>>> import numpy as np
>>> np.set_printoptions(suppress=True, linewidth=100)
>>> A = np.load("run0.npy")
>>> A
array([[ -4,  -4,   5,  -3,   3,   2],
       [ -8,  -8,  10,  -6,   6,   4],
       [  4,   4,  -5,   3,  -3,  -2],
       [  4,   4,  -5,   3,  -3,  -2],
       [-12, -12,  15,  -9,   9,   6],
       [ -8,  -8,  10,  -6,   6,   4],
       [ 12,  12, -15,   9,  -9,  -6],
       [ -4,  -4,   5,  -3,   3,   2]])
>>> U, s, Vh = np.linalg.svd(A)
>>> vecs = Vh[:(s > 1e-8).sum()]
>>> rng = np.random.default_rng(483356)
>>> vec = A[7] + -2 * A[2] + rng.integers(2) * np.eye(6)[5]
>>> vec
array([-12., -12.,  15.,  -9.,   9.,   7.])
>>> np.linalg.matrix_rank(np.vstack([A, vec]))
np.int64(2)
>>> np.allclose(vecs.T @ vecs @ vec, vec)
False
>>> np.round(np.diag(vecs.T @ vecs), 1)
array([0.2, 0.2, 0.3, 0.1, 0.1, 0.1])
>>> r = np.linalg.matrix_rank(A)
>>> r
np.int64(1)
>>> null = np.linalg.svd(A)[2][r:].T
>>> null.shape
(6, 5)
>>> [int(np.linalg.matrix_rank(A[:i])) for i in range(1, len(A) + 1)]
[1, 1, 1, 1, 1, 1, 1, 1]
>>> np.linalg.lstsq(A[:-1].T, A[-1])[2]
np.int32(1)
>>> np.abs(np.diag(np.linalg.qr(A)[1])) > 1e-9
array([ True, False, False, False, False, False])
>>> round(np.trace(np.linalg.pinv(A) @ A), 1)
np.float64(1.0)
>>> U, s, Vh = np.linalg.svd(A)
>>> np.argmax(s[:-1] / (s[1:] + 1e-6)) + 1
np.int64(1)
>>> A2 = U[:, :1] @ np.diag(s[:1]) @ Vh[:1]
>>> A2.round(1)
array([[ -4.,  -4.,   5.,  -3.,   3.,   2.],
       [ -8.,  -8.,  10.,  -6.,   6.,   4.],
       [  4.,   4.,  -5.,   3.,  -3.,  -2.],
       [  4.,   4.,  -5.,   3.,  -3.,  -2.],
       [-12., -12.,  15.,  -9.,   9.,   6.],
       [ -8.,  -8.,  10.,  -6.,   6.,   4.],
       [ 12.,  12., -15.,   9.,  -9.,  -6.],
       [ -4.,  -4.,   5.,  -3.,   3.,   2.]])
>>> np.linalg.matrix_rank(A2)
np.int64(1)
>>> round(np.linalg.norm(A - A2) / np.linalg.norm(A), 1)
np.float64(0.0)
>>> np.round(np.linalg.norm(A - A2, 2), 1), np.round(s[1], 1)
(np.float64(0.0), np.float64(0.0))
>>> U, s, Vh = np.linalg.svd(A2, full_matrices=False)
>>> np.round(s / s[0], 1) + 0
array([1., 0., 0., 0., 0., 0.])
>>> np.round(np.abs(Vh[0]), 1)
array([0.5, 0.5, 0.6, 0.3, 0.3, 0.2])
>>> (s > 1e-8).sum()
np.int64(1)
>>> np.abs(U[:, 0]).round(6).argmax()
np.int64(4)
>>> np.cumsum(s ** 2) / np.sum(s ** 2)
array([1., 1., 1., 1., 1., 1.])
>>> M = np.load("a.npy")
>>> M
array([[ 3.,  0.,  0.,  3.,  0.,  2.,  0.],
       [ 0.,  2.,  0.,  0.,  0.,  0.,  0.],
       [ 0.,  0.,  2.,  0.,  0.,  0.,  0.],
       [ 3.,  0.,  0., 11.,  0.,  6.,  0.],
       [ 0.,  0.,  0.,  0.,  2.,  0.,  0.],
       [ 2.,  0.,  0.,  6.,  0.,  6.,  0.],
       [ 0.,  0.,  0.,  0.,  0.,  0.,  2.]])
>>> lab = rng.permutation(7)
>>> lab
array([1, 0, 4, 5, 3, 6, 2])
>>> A2 = M[lab][:, lab]
>>> np.trace(A2)
np.float64(28.0)
>>> np.round(np.sort(np.abs(np.linalg.eigvals(A2))), 1)
array([ 2.,  2.,  2.,  2.,  2.,  2., 16.])
>>> X = np.loadtxt("test9.csv", delimiter=",")
>>> X
array([[  1.1,  -0.3,   0. ,  18. ,  -0.2,   2. ,   0.1],
       [  0.1,  -1.9,  -1.6,   8. ,  -1.2,   0. ,  -0.9],
       [ -0.6,   0.6,  -0.5, -24. ,   1.2,   0.4,  -1.1],
       [  0. ,  -1.2,   0. ,  28. ,  -0.4,   2.3,   0.5],
       [  0.7,   0.2,  -0.8,  30. ,  -1.8,   1.5,  -1.1],
       [ -0.9,  -1.8,  -0.2,   6. ,   0.5,   1.1,  -0.7],
       [ -0.2,   0.4,  -0.3, -26. ,   1.2,  -2.3,   0.6],
       [  1.2,  -0.7,   1. ,  -8. ,   0.5,   2.4,   1.1],
       [ -2.2,   0.5,  -1.2, -34. ,   0.8,  -0.9,   0.5],
       [  2.8,  -0.2,   1. , -10. ,   0.8,  -0.3,  -1.1],
       [ -1.1,  -2.1,  -0.5,  16. ,   1.3,   0.3,  -0.8]])
>>> def softmax(z):
...     e = np.exp(z - z.max(axis=-1, keepdims=True))
...     return e / e.sum(axis=-1, keepdims=True)
... 
>>> np.round(softmax(10 * X[8]), 1) + 0
array([0. , 0. , 0. , 0. , 0.9, 0. , 0. ])
>>> np.round(softmax(X[8]), 1) + 0
array([0. , 0.3, 0. , 0. , 0.4, 0.1, 0.3])
>>> att = X @ X.T / np.sqrt(7)
>>> softmax(att).round(6).argmax(axis=1)
array([4, 4, 8, 4, 4, 4, 8, 8, 8, 8, 4])
>>> arr = np.load("x.npy")
>>> arr
array([[-0.3, -1.2,  0. , -0.2, -0.9,  0.3,  0. ,  0.7, -1.1,  2.1, -2.3,  0.3],
       [-0.6, -1.3, -0.1, -0.3, -0.4,  0. , -0.1,  0.1, -1.6,  2.3, -1.9,  0.2],
       [ 1.6, -0.5, -2.9,  0.1, -1.1, -0.2,  0.3, -0.1,  0.1,  0. , -0.1,  0.2],
       [ 0.3, -0.9, -0.8,  0.4, -0.1,  0.6, -2.4, -0.8, -1.5, -0.1,  1.1, -0.2],
       [ 0.6,  0.3, -1.4, -0.3,  0.2, -1.8, -0.4, -1.6,  0.4, -0.2,  0.7, -0.6]])
>>> A2 = arr / np.linalg.norm(arr, axis=1, keepdims=True)
>>> cov = A2 @ A2.T
>>> (np.abs(cov) > 0.9).astype(int)
array([[1, 1, 0, 0, 0],
       [1, 1, 0, 0, 0],
       [0, 0, 1, 0, 0],
       [0, 0, 0, 1, 0],
       [0, 0, 0, 0, 1]])
>>> cov[0].round(1) + 0
array([ 1. ,  1. ,  0.1,  0. , -0.4])
>>> np.round(np.degrees(np.arccos(np.clip(cov[0, 3], -1, 1))), 1)
np.float64(92.3)
>>> U, s, Vh = np.linalg.svd(arr, full_matrices=False)
>>> np.round(np.cumsum(s ** 2) / np.sum(s ** 2), 1)
array([0.5, 0.8, 0.9, 1. , 1. ])
>>> (s > 1e-8).sum()
np.int64(5)
>>> np.abs(U[:, 0]).round(6).argmax()
np.int64(0)
>>> np.allclose(U * s @ Vh, arr)
True
>>> np.round(s / s[0], 1)
array([1. , 0.8, 0.6, 0.4, 0.1])
>>> np.round(np.abs(Vh[0]), 1) + 0
array([0.2, 0.3, 0.1, 0. , 0.2, 0.1, 0. , 0.2, 0.4, 0.6, 0.6, 0.1])
>>> w1 = np.array([[5, 3, -6, 2],
...     [-2, -5, -1, 4],
...     [5, 0, -3, -7],
...     [-9, -1, 2, -8],
...     [-5, 2, 2, -5],
...     [0, 9, -9, -6],
...     [-1, -8, -5, 4],
...     [6, 7, 3, -5],
...     [6, -9, 9, 0],
...     [-9, -5, -2, 7],
...     [9, -3, 8, 0],
...     [-5, 8, -1, 3]])
>>> beta = np.array([4, 3, -4, 5])
>>> hid = np.maximum(arr @ w1 + beta, 0)
>>> (hid > 0).mean(axis=0)
array([0.6, 0.8, 0.2, 0.8])
>>> np.linalg.matrix_rank(hid)
np.int64(4)
>>> (hid > 0).astype(int)
array([[0, 1, 0, 1],
       [0, 1, 0, 1],
       [1, 1, 0, 1],
       [1, 1, 0, 0],
       [1, 0, 1, 1]])
>>> Z = np.array([[-3, -3], [-3, 3], [-3, 2], [-3, -1]])
>>> w1 @ Z
array([[-12, -20],
       [ 12, -15],
       [ 15, -14],
       [ 48,  36],
       [ 18,  30],
       [ 18,  15],
       [ 30, -35],
       [-33,  14],
       [-18, -27],
       [ 27,   1],
       [-42, -20],
       [-15,  34]])
>>> (hid @ Z).round(6).argmax(axis=1)
array([1, 1, 1, 1, 1])
